In [1]: import numpy as np

In [2]: from numpy import linalg as LA

In [3]: np.set_printoptions(suppress=True, linewidth=200)

In [4]: rnd = lambda a: np.round(a, 2) + 0

In [5]: J = np.loadtxt("arr.csv", delimiter=",")

In [6]: rnd(J)
Out[6]: 
array([[-0.05,  0.2 ,  0.7 ],
       [ 0.38, -0.2 ,  0.67],
       [-0.91, -0.24,  0.24],
       [ 0.14, -0.93, -0.05]])

In [7]: # keeps lengths

In [8]: x = np.array([-3, 0, 3])

In [9]: y = J @ x

In [10]: rnd(LA.lstsq(J, y)[0])
Out[10]: array([-3.,  0.,  3.])

In [11]: rnd(LA.pinv(J) @ J)
Out[11]: 
array([[1., 0., 0.],
       [0., 1., 0.],
       [0., 0., 1.]])

In [12]: rng = np.random.default_rng(190678)

In [13]: y = y + 0.05 * rng.normal(size=4)

In [14]: rnd(y)
Out[14]: array([ 2.21,  0.88,  3.4 , -0.57])

In [15]: beta, *_ = LA.lstsq(J, y)

In [16]: beta.round()
Out[16]: array([-3., -0.,  3.])

In [17]: rnd(LA.norm(y - J @ beta))
Out[17]: np.float64(0.01)

In [18]: rnd(beta)
Out[18]: array([-2.95, -0.01,  2.97])

In [19]: r0 = np.array([2, 8, -5])

In [20]: rnd(np.correlate(J[2], J[1], "full"))
Out[20]: array([-0.61,  0.02, -0.14, -0.14,  0.09])

In [21]: rnd(np.cross(J[2, :3], J[1, :3]))
Out[21]: array([-0.11,  0.71,  0.27])

In [22]: rnd(np.array([np.convolve(row, r0, "same") for row in J]))
Out[22]: 
array([[ 0.03,  3.27,  4.56],
       [ 2.67, -2.16,  6.38],
       [-7.77,  3.11,  3.11],
       [-0.7 , -8.24,  4.22]])

In [23]: rnd(np.convolve(J[2], r0))
Out[23]: array([-1.82, -7.77,  3.11,  3.11, -1.19])

In [24]: z = rng.permutation(3)

In [25]: M2 = J[:, z] * rng.choice([-1, 1], 3)

In [26]: rnd(M2)
Out[26]: 
array([[ 0.7 , -0.05,  0.2 ],
       [ 0.67,  0.38, -0.2 ],
       [ 0.24, -0.91, -0.24],
       [-0.05,  0.14, -0.93]])

In [27]: left, _, Vh = LA.svd(J.T @ M2)

In [28]: rnd(LA.lstsq(J, M2)[0])
Out[28]: 
array([[0., 1., 0.],
       [0., 0., 1.],
       [1., 0., 0.]])

In [29]: r0 = np.array([-1, 1, -1])

In [30]: feats = 3 * np.eye(3) + np.outer(r0, r0)

In [31]: feats
Out[31]: 
array([[ 4., -1.,  1.],
       [-1.,  4., -1.],
       [ 1., -1.,  4.]])

In [32]: # symmetric

In [33]: def softmax(z):
    ...:     e = np.exp(z - z.max(axis=-1, keepdims=True))
    ...:     return e / e.sum(axis=-1, keepdims=True)
    ...: 

In [34]: rnd(softmax(feats[1] + 4))
Out[34]: array([0.01, 0.99, 0.01])

In [35]: rnd(softmax(feats[1]))
Out[35]: array([0.01, 0.99, 0.01])

In [36]: att = feats @ feats.T / np.sqrt(3)

In [37]: rnd(softmax(att))
Out[37]: 
array([[0.99, 0.  , 0.01],
       [0.  , 1.  , 0.  ],
       [0.01, 0.  , 0.99]])

In [38]: softmax(att).round(6).argmax(axis=1)
Out[38]: array([0, 1, 2])

In [39]: rnd(softmax(att + np.triu(np.full(att.shape, -np.inf), 1)))
Out[39]: 
array([[1.  , 0.  , 0.  ],
       [0.  , 1.  , 0.  ],
       [0.01, 0.  , 0.99]])

In [40]: w, vecs = LA.eig(feats)

In [41]: rnd(w)
Out[41]: array([3., 6., 3.])

In [42]: rnd(np.prod(w))
Out[42]: np.float64(54.0)

In [43]: rnd(feats @ vecs[:, 0] - w[0] * vecs[:, 0])
Out[43]: array([0., 0., 0.])

In [44]: rnd(np.sort(LA.eigvals(feats.T)))
Out[44]: array([3., 3., 6.])
